$ python3 -q
>>> import numpy as np
>>> import numpy.linalg as la
>>> np.set_printoptions(precision=3, suppress=True, linewidth=100)
>>> E = np.tril(np.array([[0, 1, 2, -5], [-5, 3, 3, -4], [-5, 2, -5, 5], [0, -1, -2, -3]]), -1) + np.eye(4, dtype=int)
>>> E
array([[ 1,  0,  0,  0],
       [-5,  1,  0,  0],
       [-5,  2,  1,  0],
       [ 0, -1, -2,  1]])
>>> T = np.stack([E, -1 * E, E[::-1]])
>>> la.matrix_rank(T)
array([4, 4, 4])
>>> (T @ E.T).shape
(3, 4, 4)
>>> B = E / np.sqrt((E ** 2).mean(axis=1, keepdims=True))
>>> B[1]
array([-1.961,  0.392,  0.   ,  0.   ])
>>> la.matrix_rank(B) == la.matrix_rank(E)
np.True_
>>> la.matrix_rank(E - E.mean(axis=1, keepdims=True))
np.int64(3)
>>> E - E.mean(axis=1, keepdims=True)
array([[ 0.75, -0.25, -0.25, -0.25],
       [-4.  ,  2.  ,  1.  ,  1.  ],
       [-4.5 ,  2.5 ,  1.5 ,  0.5 ],
       [ 0.5 , -0.5 , -1.5 ,  1.5 ]])
>>> B = E ** -1
Traceback (most recent call last):
  File "<python-input-13>", line 1, in <module>
    B = E ** -1
        ~~^^~~~
ValueError: Integers to negative integer powers are not allowed.
>>> B = la.inv(E)
>>> B.round(3) + 0
array([[ 1.,  0.,  0.,  0.],
       [ 5.,  1.,  0.,  0.],
       [-5., -2.,  1.,  0.],
       [-5., -3.,  2.,  1.]])
>>> np.round(la.slogdet(E)[0], 3)
np.float64(1.0)
>>> np.round(E @ B, 3) + 0
array([[1., 0., 0., 0.],
       [0., 1., 0., 0.],
       [0., 0., 1., 0.],
       [0., 0., 0., 1.]])
>>> np.round(la.det(E) * B, 3) + 0
array([[ 1.,  0.,  0.,  0.],
       [ 5.,  1.,  0.,  0.],
       [-5., -2.,  1.,  0.],
       [-5., -3.,  2.,  1.]])
>>> round(float(la.cond(E)), 3)
71.87
>>> (E + E.T) / 2
array([[ 1. , -2.5, -2.5,  0. ],
       [-2.5,  1. ,  1. , -0.5],
       [-2.5,  1. ,  1. , -1. ],
       [ 0. , -0.5, -1. ,  1. ]])
>>> E.inv()
Traceback (most recent call last):
  File "<python-input-21>", line 1, in <module>
    E.inv()
    ^^^^^
AttributeError: 'numpy.ndarray' object has no attribute 'inv'
>>> np.trace(E)
np.int64(4)
>>> (E - E.T) / 2
array([[ 0. ,  2.5,  2.5,  0. ],
       [-2.5,  0. , -1. ,  0.5],
       [-2.5,  1. ,  0. ,  1. ],
       [ 0. , -0.5, -1. ,  0. ]])
>>> np.sort(np.abs(la.eigvals(E)))
array([1., 1., 1., 1.])
>>> w, V = la.eig(E)
>>> E @ V[:, 0] - w[0] * V[:, 0]
array([0., 0., 0., 0.])
>>> np.prod(w)
np.float64(1.0)
>>> A = np.loadtxt("case11.csv", delimiter=",")
>>> A
array([[ 4.289,  1.912,  1.343],
       [ 1.448, -2.068, -3.31 ],
       [-0.853,  3.371, -2.894]])
>>> x0 = np.array([0, 0, 0])
>>> h = np.maximum(A @ x0, 0)
>>> np.maximum(A @ x0, 0) - np.maximum(-A @ x0, 0)
array([0., 0., 0.])
>>> np.flatnonzero(h > 1e-9)
array([], dtype=int64)
>>> np.maximum(A @ (3 * x0), 0)
array([0., 0., 0.])
>>> B = la.inv(A)
>>> la.inv(B)
array([[ 4.289,  1.912,  1.343],
       [ 1.448, -2.068, -3.31 ],
       [-0.853,  3.371, -2.894]])
>>> np.round(A @ B, 3) + 0
array([[1., 0., 0.],
       [0., 1., 0.],
       [0., 0., 1.]])
>>> la.det(A) * B
array([[ 17.144,  10.062,  -3.551],
       [  7.013, -11.266,  16.14 ],
       [  3.117, -16.091, -11.638]])
>>> data = np.load("test15.npy")
>>> data
array([[ 0.,  1.,  0.],
       [-1.,  0.,  0.],
       [ 0.,  0.,  1.]])
>>> # orthonormal columns
>>> data @ data
array([[-1.,  0.,  0.],
       [ 0., -1.,  0.],
       [ 0.,  0.,  1.]])
>>> (data != 0).astype(int)
array([[0, 1, 0],
       [1, 0, 0],
       [0, 0, 1]])
>>> (la.matrix_power((data != 0) + (data.T != 0) + np.eye(3), 3) > 0).astype(int)
array([[1, 1, 0],
       [1, 1, 0],
       [0, 0, 1]])
>>> round(la.det(data), 3)
np.float64(1.0)
>>> B = data / la.norm(data, axis=1, keepdims=True)
>>> C2 = B @ B.T
>>> C2[1]
array([0., 1., 0.])
>>> np.degrees(np.arccos(np.clip(C2[1, 0], -1, 1)))
np.float64(90.0)
>>> x0 = np.array([1, 2, 2])
>>> 3 - la.matrix_rank(data - np.eye(3), tol=1e-8)
np.int64(1)
>>> np.abs(la.eigvals(data))
array([1., 1., 1.])
>>> np.round(la.norm(x0), 3), round(float(la.norm(data @ x0)), 3)
(np.float64(3.0), 3.0)
>>> [p for p in range(1, 25) if np.allclose(la.matrix_power(data, p), np.eye(3))]
[4, 8, 12, 16, 20, 24]
>>> feats = np.load("dump.npy")
>>> feats
array([[3, 3, 0, 0],
       [2, 2, 0, 0],
       [0, 0, 3, 3],
       [0, 0, 2, 2]])
>>> # rank 2
>>> np.allclose(feats, feats.T)
False
>>> la.matrix_power(feats, 2)
array([[15, 15,  0,  0],
       [10, 10,  0,  0],
       [ 0,  0, 15, 15],
       [ 0,  0, 10, 10]])
>>> feats @ feats
array([[15, 15,  0,  0],
       [10, 10,  0,  0],
       [ 0,  0, 15, 15],
       [ 0,  0, 10, 10]])
>>> np.allclose(feats @ feats.T, feats.T @ feats)
False
>>> feats.sum(axis=1)
array([6, 4, 6, 4])
>>> la.rank(feats)
Traceback (most recent call last):
  File "<python-input-63>", line 1, in <module>
    la.rank(feats)
    ^^^^^^^
AttributeError: module 'numpy.linalg' has no attribute 'rank'
>>> feats.mean(axis=0)
array([1.25, 1.25, 1.25, 1.25])
>>> round(float(la.norm(feats)), 3)
7.211
>>> rng = np.random.default_rng(204)
>>> idx = rng.permutation(4)
>>> idx
array([2, 3, 1, 0])
>>> B = feats[idx][:, idx]
>>> np.allclose(B, feats)
False
>>> np.sort(np.abs(la.eigvals(B)))
array([0., 0., 5., 5.])
>>> np.diag(B)
array([3, 2, 2, 3])
>>> np.einsum("ii->", feats)
np.int64(10)
>>> np.round(la.det(feats[::-1]), 3)
np.float64(0.0)
>>> np.kron(np.eye(2, dtype=int), feats)
array([[3, 3, 0, 0, 0, 0, 0, 0],
       [2, 2, 0, 0, 0, 0, 0, 0],
       [0, 0, 3, 3, 0, 0, 0, 0],
       [0, 0, 2, 2, 0, 0, 0, 0],
       [0, 0, 0, 0, 3, 3, 0, 0],
       [0, 0, 0, 0, 2, 2, 0, 0],
       [0, 0, 0, 0, 0, 0, 3, 3],
       [0, 0, 0, 0, 0, 0, 2, 2]])
>>> la.eigvals(feats)
array([5., 0., 5., 0.])
>>> m1 = np.load("arr.npy")
>>> m1
array([[ 0.7  ,  3.148,  0.6  ],
       [ 0.1  ,  0.576,  1.1  ],
       [ 1.6  ,  6.075,  0.2  ],
       [ 0.1  ,  0.17 , -0.7  ],
       [-0.6  , -2.553,  1.3  ],
       [ 1.5  ,  5.605,  1.   ],
       [ 2.   ,  7.573, -1.3  ],
       [ 0.7  ,  2.537, -2.2  ],
       [ 1.2  ,  4.224,  1.4  ],
       [ 0.   ,  0.301, -1.8  ],
       [-1.9  , -7.583, -0.6  ],
       [ 0.3  ,  1.313, -0.7  ]])
>>> # column 1 dominates
>>> idx = m1[:, 0] > np.median(m1[:, 0])
>>> u = m1[idx].mean(axis=0) - m1[~idx].mean(axis=0)
>>> idx.astype(int)
array([1, 0, 1, 0, 0, 1, 1, 1, 1, 0, 0, 0])
>>> u
array([1.617, 6.156, 0.183])
>>> B = np.c_[m1[:, :2] @ np.array([[1, 1], [4, 4]]), np.array([0, 0, 3, 2, 2, 2, 3, 2, 3, 0, 0, 0])]
>>> B
array([[ 13.292,  13.292,   0.   ],
       [  2.404,   2.404,   0.   ],
       [ 25.9  ,  25.9  ,   3.   ],
       [  0.78 ,   0.78 ,   2.   ],
       [-10.812, -10.812,   2.   ],
       [ 23.92 ,  23.92 ,   2.   ],
       [ 32.292,  32.292,   3.   ],
       [ 10.848,  10.848,   2.   ],
       [ 18.096,  18.096,   3.   ],
       [  1.204,   1.204,   0.   ],
       [-32.232, -32.232,   0.   ],
       [  5.552,   5.552,   0.   ]])
>>> np.round(la.norm(B - m1 @ la.lstsq(m1, B)[0], axis=0), 3) + 0
array([0.   , 0.   , 3.024])
>>> basis = m1[[4, 1]].astype(float)
>>> for _ in range(5):
...     idx = la.norm(m1[:, None] - basis, axis=-1).argmin(axis=1)
...     basis = np.array([m1[idx == j].mean(axis=0) for j in range(2)])
... 
>>> idx
array([1, 1, 1, 1, 0, 1, 1, 1, 1, 1, 0, 1])
>>> np.bincount(idx)
array([ 2, 10])
>>> np.abs(basis[1] - basis[0]).argmax()
np.int64(1)
>>> basis
array([[-1.25 , -5.068,  0.35 ],
       [ 0.82 ,  3.152, -0.24 ]])
>>> basis[1] - basis[0]
array([ 2.07,  8.22, -0.59])
>>> K = np.load("a.npy")
>>> K
array([[-1,  0,  0,  0],
       [ 1, -2,  0,  0],
       [ 1,  2, -1,  0],
       [ 2, -2,  0,  2]])
>>> # triangular: eigenvalues sit on the diagonal
>>> K.sum(axis=0)
array([ 3, -2, -1,  2])
>>> la.matrix_rank(K)
np.int64(4)
>>> np.zeros(4, 4)
Traceback (most recent call last):
  File "<python-input-99>", line 1, in <module>
    np.zeros(4, 4)
    ~~~~~~~~^^^^^^
TypeError: Cannot interpret '4' as a data type
>>> np.diff(K, axis=0)
array([[ 2, -2,  0,  0],
       [ 0,  4, -1,  0],
       [ 1, -4,  1,  2]])
>>> la.svd(K, compute_uv=False)
array([4.084, 2.46 , 1.064, 0.374])
>>> np.count_nonzero(K)
np.int64(9)
>>> K.sum(axis=1)
array([-1, -1,  2,  2])
>>> np.unravel_index(np.abs(K).argmax(), K.shape)
(np.int64(1), np.int64(1))
>>> x0 = np.array([-1, 0, 3])
>>> rhs = A @ x0
>>> rhs
array([ -0.259, -11.377,  -7.829])
>>> np.round(la.solve(A, rhs), 3) + 0
array([-1.,  0.,  3.])
>>> la.solve(A.T, A[2])
array([ 0., -0.,  1.])
>>> np.round(la.solve(A, A[:, 0]), 3) + 0
array([1., 0., 0.])
